% python3 -q
>>> import numpy as np
>>> import numpy.linalg as la
>>> np.set_printoptions(suppress=True, linewidth=160)
>>> tidy = lambda a: np.round(a, 2) + 0
>>> F = np.array([[2.05, 0.0, 5.0], [3.0, -3.95, 2.0], [2.0, 0.0, 5.05]])
>>> print(F)
[[ 2.05  0.    5.  ]
 [ 3.   -3.95  2.  ]
 [ 2.    0.    5.05]]
>>> Uu, s, VT = la.svd(F)
>>> print(np.argmax(s[:-1] / (s[1:] + 1e-6)) + 1)
2
>>> print(tidy(s))
[8.42 4.04 0.04]
>>> other = Uu[:, :2] @ np.diag(s[:2]) @ VT[:2]
>>> print(la.matrix_rank(F, rtol=0.05))
2
>>> print(tidy(la.norm(F - other) / la.norm(F)))
0.0
>>> print(tidy(la.norm(F - other, 2)), tidy(s[2]))
0.04 0.04
>>> print(la.matrix_rank(other))
2
>>> print(tidy(other))
[[ 2.03 -0.01  5.01]
 [ 3.   -3.95  2.  ]
 [ 2.02  0.01  5.04]]
>>> arr = np.maximum(np.array([[2, 5, 3, 1],
...     [1, 2, 3, 0],
...     [2, 0, 4, 4],
...     [5, 4, 4, 0],
...     [0, 5, 5, 4],
...     [5, 0, 5, 2],
...     [1, 4, 3, 1],
...     [0, 3, 5, 2],
...     [3, 3, 2, 0],
...     [0, 5, 0, 5],
...     [3, 1, 4, 3],
...     [5, 5, 1, 2],
...     [0, 5, 1, 5],
...     [0, 5, 0, 0],
...     [1, 1, 1, 3],
...     [4, 3, 3, 1],
...     [5, 2, 3, 3],
...     [3, 5, 0, 1],
...     [5, 1, 1, 4]]) @ np.array([[5, -3, -5, 1, 2, 2],
...     [5, 4, 4, 3, -3, 1],
...     [3, -3, 1, 1, -2, 5],
...     [5, -4, 5, 5, 5, -1]]) + np.array([1, 1, 1, 1, 2, 0]), 0)
>>> print(arr)
[[50  2 19 26  0 23]
 [25  0  7 11  0 19]
 [43  0 15 27 18 20]
 [58  0  0 22  0 34]
 [61  0 46 41  0 26]
 [51  0  0 21 12 33]
 [40  1 20 22  0 20]
 [41  0 28 25  0 26]
 [37  0  0 15  0 19]
 [51  1 46 41 12  0]
 [48  0  9 26 12 24]
 [64  0  7 32  5 18]
 [54  0 47 42 10  5]
 [26 21 21 16  0  5]
 [29  0 16 21 14  5]
 [50  0  1 22  0 25]
 [60  0  2 30 15 24]
 [46  8 11 24  0 10]
 [54  0  1 30 27 12]]
>>> other = np.c_[arr[:, :1] @ np.array([[6]]), np.array([1, 1, 3, 0, 0, 1, 0, 2, 3, 3, 2, 2, 0, 2, 0, 1, 1, 3, 0])]
>>> print(other)
[[300   1]
 [150   1]
 [258   3]
 [348   0]
 [366   0]
 [306   1]
 [240   0]
 [246   2]
 [222   3]
 [306   3]
 [288   2]
 [384   2]
 [324   0]
 [156   2]
 [174   0]
 [300   1]
 [360   1]
 [276   3]
 [324   0]]
>>> print(tidy(la.norm(la.qr(arr)[0].T @ other, axis=0) ** 2 / ((other ** 2).sum(axis=0) + 1e-12)))
[1.  0.6]
>>> print(tidy(la.norm(other - arr @ la.lstsq(arr, other)[0], axis=0)))
[0.   4.77]
>>> print(la.matrix_rank(other))
2
>>> rng = np.random.default_rng(27193)
>>> other = arr + rng.integers(-2, 3, (19, 5)) @ rng.integers(-2, 3, (5, 6))
>>> print(other)
[[ 38  -1  21  26   5  20]
 [ 34  -2  11  10  -4  23]
 [ 53   3  10  25  17  27]
 [ 64   0  -1  15  -8  44]
 [ 70   1  44  43  -1  27]
 [ 41  -7  10  22  19  30]
 [ 34   2  18  21  -2  18]
 [ 37  -1  24  25  -4  24]
 [ 40 -10  12  14   0  23]
 [ 47   7  42  40   6  -4]
 [ 47  -7  14  22   7  29]
 [ 64  -6  16  29   9  24]
 [ 58  -6  52  39  12  13]
 [ 24  29  15  14  -6   3]
 [ 25  -4  16  17  13  10]
 [ 45   6  -6  26   2  17]
 [ 71   6  -4  31  16  27]
 [ 43   8  15  22   4  12]
 [ 56  -3   4  31  27  12]]
>>> print(np.abs(other - arr).sum(axis=1))
[25 24 28 32 16 38 14 15 30 25 27 28 28 26 18 32 28 15  9]
>>> print(la.matrix_rank(other - arr, tol=1e-8))
5
>>> Xc = arr - arr.mean(axis=0)
>>> Uu, s, VT = la.svd(Xc, full_matrices=False)
>>> print(np.searchsorted(np.cumsum(s ** 2) / (s ** 2).sum(), 0.9) + 1)
3
>>> print(tidy((s ** 2).sum() ** 2 / (s ** 4).sum()))
2.82
>>> print(np.abs(VT[0]).argmax())
2
>>> Xc = arr - arr.mean(axis=0)
>>> evecs = la.svd(Xc)[2][:5]
>>> other = Xc - Xc @ evecs.T @ evecs
>>> print(tidy(np.diag(evecs.T @ evecs)))
[0.82 0.99 0.93 0.3  0.97 0.98]
>>> print(tidy((Xc @ evecs.T).std(axis=0)))
[17.46 13.36  9.31  5.57  3.48]
>>> data = np.load("sample7.npy")
>>> print(data)
[[ 0.41 -1.81  3.6   2.62  1.04]
 [-1.7  -6.    5.08  5.62  2.22]
 [-1.08  0.31 -0.7  -1.93 -0.91]
 [-1.02 -0.08 -0.96 -1.1  -0.46]
 [ 1.88  2.9  -1.67 -1.28 -0.39]
 [ 3.91  5.3  -1.32 -2.09 -0.7 ]
 [-1.77 -3.35  1.37  2.12  0.79]
 [-0.89 -5.    4.27  5.43  2.19]
 [-1.91  1.57 -3.9  -4.4  -1.86]
 [ 2.12  4.2  -1.5  -2.97 -1.19]
 [ 1.37  2.83 -1.01 -2.01 -0.79]
 [-0.87  1.71 -2.9  -3.27 -1.37]
 [-1.87 -0.58 -2.28 -1.41 -0.61]
 [ 1.18  3.71 -2.8  -3.33 -1.31]
 [-2.29  1.1  -3.48 -4.29 -1.89]]
>>> print(np.abs(data).max())
6.0
>>> np.zeros(15, 5)
Traceback (most recent call last):
  File "<python-input-40>", line 1, in <module>
    np.zeros(15, 5)
    ~~~~~~~~^^^^^^^
TypeError: Cannot interpret '5' as a data type
>>> print(tidy(data.mean(axis=0)))
[-0.17  0.45 -0.55 -0.82 -0.35]
>>> print(tidy(la.svd(data, compute_uv=False)))
[20.65  8.84  1.92  0.09  0.04]
>>> print(np.unravel_index(np.abs(data).argmax(), data.shape))
(np.int64(1), np.int64(1))
>>> print(np.count_nonzero(data))
75
>>> Q, R = la.qr(data)
>>> print(tidy(Q @ R))
[[ 0.41 -1.81  3.6   2.62  1.04]
 [-1.7  -6.    5.08  5.62  2.22]
 [-1.08  0.31 -0.7  -1.93 -0.91]
 [-1.02 -0.08 -0.96 -1.1  -0.46]
 [ 1.88  2.9  -1.67 -1.28 -0.39]
 [ 3.91  5.3  -1.32 -2.09 -0.7 ]
 [-1.77 -3.35  1.37  2.12  0.79]
 [-0.89 -5.    4.27  5.43  2.19]
 [-1.91  1.57 -3.9  -4.4  -1.86]
 [ 2.12  4.2  -1.5  -2.97 -1.19]
 [ 1.37  2.83 -1.01 -2.01 -0.79]
 [-0.87  1.71 -2.9  -3.27 -1.37]
 [-1.87 -0.58 -2.28 -1.41 -0.61]
 [ 1.18  3.71 -2.8  -3.33 -1.31]
 [-2.29  1.1  -3.48 -4.29 -1.89]]
>>> print(tidy(abs(R[0, 0])), tidy(la.norm(data[:, 0])))
6.99 6.99
>>> print(tidy(np.trace(Q @ Q.T)))
5.0
>>> print(tidy(np.abs(np.diag(R))))
[6.99 9.59 2.07 0.16 0.05]
>>> z = data[:, 4] > np.median(data[:, 4])
>>> r0 = data[z].mean(axis=0) - data[~z].mean(axis=0)
>>> print(tidy((((data - data.mean(axis=0)) @ r0 > 0) == z).mean()))
0.87
>>> print(np.argsort(-np.abs(r0).round(6), kind="stable"))
[3 1 2 4 0]
>>> print(la.cond(data) > 100)
True
>>> print(round(np.log10(la.cond(data))))
3
>>> print(tidy(la.norm(data, 2) / la.norm(data)))
0.92
>>> print(la.matrix_rank(data, rtol=0.1))
2
>>> print(tidy(np.abs(la.svd(data)[2][-1])))
[0.34 0.38 0.01 0.55 0.66]
>>> print([round(float(x), 2) for x in la.svd(data, compute_uv=False)[:3]])
[20.65, 8.84, 1.92]
>>> feats = np.loadtxt("x.csv", delimiter=",")
>>> print(tidy(feats))
[[ 0.48  0.27  0.5  -0.66]
 [ 0.27  2.41 -0.08  0.63]
 [ 0.5  -0.08  1.83  0.23]
 [-0.66  0.63  0.23  2.27]]
>>> other = feats / la.norm(feats, axis=1, keepdims=True)
>>> C2 = other @ other.T
>>> print(tidy(C2[3]))
[-0.62  0.44  0.12  1.  ]
>>> print((C2 - 2 * np.eye(4)).round(6).argmax(axis=1))
[2 3 0 1]
>>> print((np.abs(C2) > 0.9).astype(int))
[[1 0 0 0]
 [0 1 0 0]
 [0 0 1 0]
 [0 0 0 1]]
>>> print(tidy(np.degrees(np.arccos(np.clip(C2[3, 2], -1, 1)))))
82.92
>>> print(tidy(C2))
[[ 1.    0.14  0.52 -0.62]
 [ 0.14  1.   -0.01  0.44]
 [ 0.52 -0.01  1.    0.12]
 [-0.62  0.44  0.12  1.  ]]
